$ ipython --no-banner

In [1]: import numpy as np

In [2]: from numpy import linalg as LA

In [3]: np.set_printoptions(precision=2, suppress=True, linewidth=200)

In [4]: data = np.load("mat.npy")

In [5]: data
Out[5]: 
array([[0, 0, 1],
       [0, 1, 0],
       [1, 0, 0]])

In [6]: np.sort(np.abs(LA.eigvals(data)))[::-1]
Out[6]: array([1., 1., 1.])

In [7]: data.sum(axis=1)
Out[7]: array([1, 1, 1])

In [8]: p = np.eye(3)[2]

In [9]: for _ in range(7):
   ...:     p = p @ data
   ...:     print(p.round(2))
   ...: 
[1. 0. 0.]
[0. 0. 1.]
[1. 0. 0.]
[0. 0. 1.]
[1. 0. 0.]
[0. 0. 1.]
[1. 0. 0.]

In [10]: r0 = np.array([-1, -1, 1])

In [11]: A2 = data + np.outer(r0, np.eye(3)[1])

In [12]: A2
Out[12]: 
array([[ 0., -1.,  1.],
       [ 0.,  0.,  0.],
       [ 1.,  1.,  0.]])

In [13]: LA.matrix_rank(A2 - data)
Out[13]: np.int64(1)

In [14]: round(LA.det(A2) / LA.det(data), 2), np.round(1 + LA.solve(data, r0)[1], 2)
Out[14]: (np.float64(-0.0), np.float64(0.0))

In [15]: A2 = np.array([[0, -2, -3, -3], [2, -2, 3, -3], [0, 1, 0, 3], [-2, -2, 2, 0]])

In [16]: F = A2 - A2.T

In [17]: F
Out[17]: 
array([[ 0, -4, -3, -1],
       [ 4,  0,  2, -1],
       [ 3, -2,  0,  1],
       [ 1,  1, -1,  0]])

In [18]: # skew, so no eigenvalue has a real part

In [19]: x0 = np.array([0, 1, 1, -1])

In [20]: np.round(LA.eigvals(F).real, 2) + 0
Out[20]: array([0., 0., 0., 0.])

In [21]: x0 @ F @ x0
Out[21]: np.int64(0)

In [22]: LA.svd(F, compute_uv=False)
Out[22]: array([5.41, 5.41, 1.66, 1.66])

In [23]: round(float(LA.det(F)), 2)
Out[23]: 81.0

In [24]: Q = LA.solve(np.eye(4) - F, np.eye(4) + F)

In [25]: np.round(LA.det(Q), 2)
Out[25]: np.float64(1.0)

In [26]: x0 = np.array([-1, -4, -9, 2])

In [27]: LA.norm(F @ x0) <= LA.norm(F, 2) * LA.norm(x0) + 1e-9
Out[27]: np.True_

In [28]: F @ x0
Out[28]: array([ 41, -24,   7,   4])

In [29]: (F @ x0).argmax()
Out[29]: np.int64(0)

In [30]: F * x0
Out[30]: 
array([[  0,  16,  27,  -2],
       [ -4,   0, -18,  -2],
       [ -3,   8,   0,   2],
       [ -1,  -4,   9,   0]])

In [31]: np.sign((F @ x0).round(6))
Out[31]: array([ 1, -1,  1,  1])

In [32]: (F * x0).sum(axis=1)
Out[32]: array([ 41, -24,   7,   4])

In [33]: feats = np.array([[1, 0, 0, 0, 0, 0, 0],
    ...:     [-2, 1, 0, 0, 0, 0, 0],
    ...:     [2, 0, 1, 0, 0, 0, 0],
    ...:     [0, 1, 2, 1, 0, 0, 0],
    ...:     [1, 1, -2, 1, 1, 0, 0],
    ...:     [2, 0, -1, -1, 0, 1, 0],
    ...:     [-1, 1, -1, -2, 0, 1, 1]])

In [34]: A2 = np.array([[4, -2, -4],
    ...:     [-1, 1, 2],
    ...:     [5, 5, 2],
    ...:     [0, 0, -5],
    ...:     [-1, 3, 3],
    ...:     [-3, 5, -4],
    ...:     [-2, 1, -3]])

In [35]: LA.matrix_rank(np.vstack([feats, A2.T]))
Out[35]: np.int64(7)

In [36]: np.einsum("ij->j", feats)
Out[36]: array([ 3,  4, -1, -1,  1,  2,  1])

In [37]: feats @ A2
Out[37]: 
array([[  4,  -2,  -4],
       [ -9,   5,  10],
       [ 13,   1,  -6],
       [  9,  11,   1],
       [ -8,  -8,  -8],
       [  0,  -4,  -9],
       [-15,   4,   7]])

In [38]: np.einsum("ij,ij->i", feats, feats)
Out[38]: array([1, 5, 5, 6, 8, 7, 9])

In [39]: LA.matrix_rank(feats @ A2)
Out[39]: np.int64(3)

In [40]: A2.T @ feats.T
Out[40]: 
array([[  4,  -9,  13,   9,  -8,   0, -15],
       [ -2,   5,   1,  11,  -8,  -4,   4],
       [ -4,  10,  -6,   1,  -8,  -9,   7]])

In [41]: rng = np.random.default_rng(704)

In [42]: idx = rng.permutation(7)

In [43]: A2 = feats[:, idx] * rng.choice([-1, 1], 7)

In [44]: A2
Out[44]: 
array([[ 0,  0,  0,  0,  0,  0, -1],
       [ 0,  0,  0, -1,  0,  0,  2],
       [ 0,  0,  0,  0,  0, -1, -2],
       [ 0,  0,  0, -1,  1, -2,  0],
       [-1,  0,  0, -1,  1,  2, -1],
       [ 0,  1,  0,  0, -1,  1, -2],
       [ 0,  1,  1, -1, -2,  1,  1]])

In [45]: U, _, Vh = LA.svd(feats.T @ A2)

In [46]: np.round(U @ Vh, 2) + 0
Out[46]: 
array([[ 0.,  0.,  0.,  0.,  0.,  0., -1.],
       [ 0.,  0.,  0., -1.,  0.,  0.,  0.],
       [ 0.,  0.,  0.,  0.,  0., -1.,  0.],
       [ 0.,  0.,  0.,  0.,  1.,  0.,  0.],
       [-1.,  0.,  0.,  0.,  0.,  0.,  0.],
       [ 0.,  1.,  0.,  0.,  0.,  0.,  0.],
       [ 0.,  0.,  1.,  0.,  0.,  0.,  0.]])
